$ ipython --no-banner

In [1]: import numpy as np

In [2]: np.set_printoptions(precision=3, suppress=True, linewidth=160)

In [3]: def tidy(a):
   ...:     return np.round(a, 3) + 0
   ...: 

In [4]: K = np.load("data.npy")

In [5]: tidy(K)
Out[5]: 
array([[ 0.156, -0.219, -0.156,  0.094,  0.156, -0.094,  0.094, -0.094],
       [-0.219,  0.306,  0.219, -0.131, -0.219,  0.131, -0.131,  0.131],
       [-0.156,  0.219,  0.156, -0.094, -0.156,  0.094, -0.094,  0.094],
       [ 0.094, -0.131, -0.094,  0.056,  0.094, -0.056,  0.056, -0.056],
       [ 0.156, -0.219, -0.156,  0.094,  0.156, -0.094,  0.094, -0.094],
       [-0.094,  0.131,  0.094, -0.056, -0.094,  0.056, -0.056,  0.056],
       [ 0.094, -0.131, -0.094,  0.056,  0.094, -0.056,  0.056, -0.056],
       [-0.094,  0.131,  0.094, -0.056, -0.094,  0.056, -0.056,  0.056]])

In [6]: rk = np.linalg.matrix_rank(K)

In [7]: rk
Out[7]: np.int64(1)

In [8]: null = np.linalg.svd(K)[2][rk:].T

In [9]: np.allclose(K @ null, 0)
Out[9]: True

In [10]: np.allclose(K @ K.T, K.T @ K)
Out[10]: True

In [11]: tidy(np.abs(np.linalg.eigvals(K)).max())
Out[11]: np.float64(1.0)

In [12]: vals, vecs = np.linalg.eigh(K)

In [13]: np.unique(vals.round(6) + 0, return_counts=True)[1]
Out[13]: array([7, 1])

In [14]: tidy(vecs.T @ vecs)
Out[14]: 
array([[1., 0., 0., 0., 0., 0., 0., 0.],
       [0., 1., 0., 0., 0., 0., 0., 0.],
       [0., 0., 1., 0., 0., 0., 0., 0.],
       [0., 0., 0., 1., 0., 0., 0., 0.],
       [0., 0., 0., 0., 1., 0., 0., 0.],
       [0., 0., 0., 0., 0., 1., 0., 0.],
       [0., 0., 0., 0., 0., 0., 1., 0.],
       [0., 0., 0., 0., 0., 0., 0., 1.]])

In [15]: np.abs(vecs[:, -1]).round(6).argmax()
Out[15]: np.int64(1)

In [16]: tidy(vecs @ np.diag(vals) @ vecs.T)
Out[16]: 
array([[ 0.156, -0.219, -0.156,  0.094,  0.156, -0.094,  0.094, -0.094],
       [-0.219,  0.306,  0.219, -0.131, -0.219,  0.131, -0.131,  0.131],
       [-0.156,  0.219,  0.156, -0.094, -0.156,  0.094, -0.094,  0.094],
       [ 0.094, -0.131, -0.094,  0.056,  0.094, -0.056,  0.056, -0.056],
       [ 0.156, -0.219, -0.156,  0.094,  0.156, -0.094,  0.094, -0.094],
       [-0.094,  0.131,  0.094, -0.056, -0.094,  0.056, -0.056,  0.056],
       [ 0.094, -0.131, -0.094,  0.056,  0.094, -0.056,  0.056, -0.056],
       [-0.094,  0.131,  0.094, -0.056, -0.094,  0.056, -0.056,  0.056]])

In [17]: (vals > 1e-8).sum(), (vals < -1e-8).sum()
Out[17]: (np.int64(1), np.int64(0))

In [18]: vals, vecs = np.linalg.eigh(K)

In [19]: x0 = np.array([-1, 0, 1, 1, -2, 2, -1, 0])

In [20]: tidy(np.abs(K).sum(axis=1).max()), np.abs(vals).max()
Out[20]: (np.float64(1.488), np.float64(1.0))

In [21]: (np.sign(vecs[:, -1].round(6)) == np.sign(vecs[0, -1].round(6))).astype(int)
Out[21]: array([1, 0, 0, 1, 1, 0, 1, 0])

In [22]: tidy(x0 @ K @ x0 / (x0 @ x0)), tidy(vals[0]), vals[-1]
Out[22]: (np.float64(0.352), np.float64(0.0), np.float64(1.0))

In [23]: tidy(np.linalg.eigvalsh(K[1:, 1:]))
Out[23]: array([0.   , 0.   , 0.   , 0.   , 0.   , 0.   , 0.844])

In [24]: tidy(vecs * np.abs(vals) @ vecs.T)
Out[24]: 
array([[ 0.156, -0.219, -0.156,  0.094,  0.156, -0.094,  0.094, -0.094],
       [-0.219,  0.306,  0.219, -0.131, -0.219,  0.131, -0.131,  0.131],
       [-0.156,  0.219,  0.156, -0.094, -0.156,  0.094, -0.094,  0.094],
       [ 0.094, -0.131, -0.094,  0.056,  0.094, -0.056,  0.056, -0.056],
       [ 0.156, -0.219, -0.156,  0.094,  0.156, -0.094,  0.094, -0.094],
       [-0.094,  0.131,  0.094, -0.056, -0.094,  0.056, -0.056,  0.056],
       [ 0.094, -0.131, -0.094,  0.056,  0.094, -0.056,  0.056, -0.056],
       [-0.094,  0.131,  0.094, -0.056, -0.094,  0.056, -0.056,  0.056]])

In [25]: Uu, s, VT = np.linalg.svd(K)

In [26]: tidy(s)
Out[26]: array([1., 0., 0., 0., 0., 0., 0., 0.])

In [27]: Y = Uu[:, :1] @ np.diag(s[:1]) @ VT[:1]

In [28]: tidy(np.abs(K - Y).max())
Out[28]: np.float64(0.0)

In [29]: tidy(np.linalg.norm(K - Y, 2)), tidy(s[1])
Out[29]: (np.float64(0.0), np.float64(0.0))

In [30]: np.linalg.matrix_rank(Y)
Out[30]: np.int64(1)
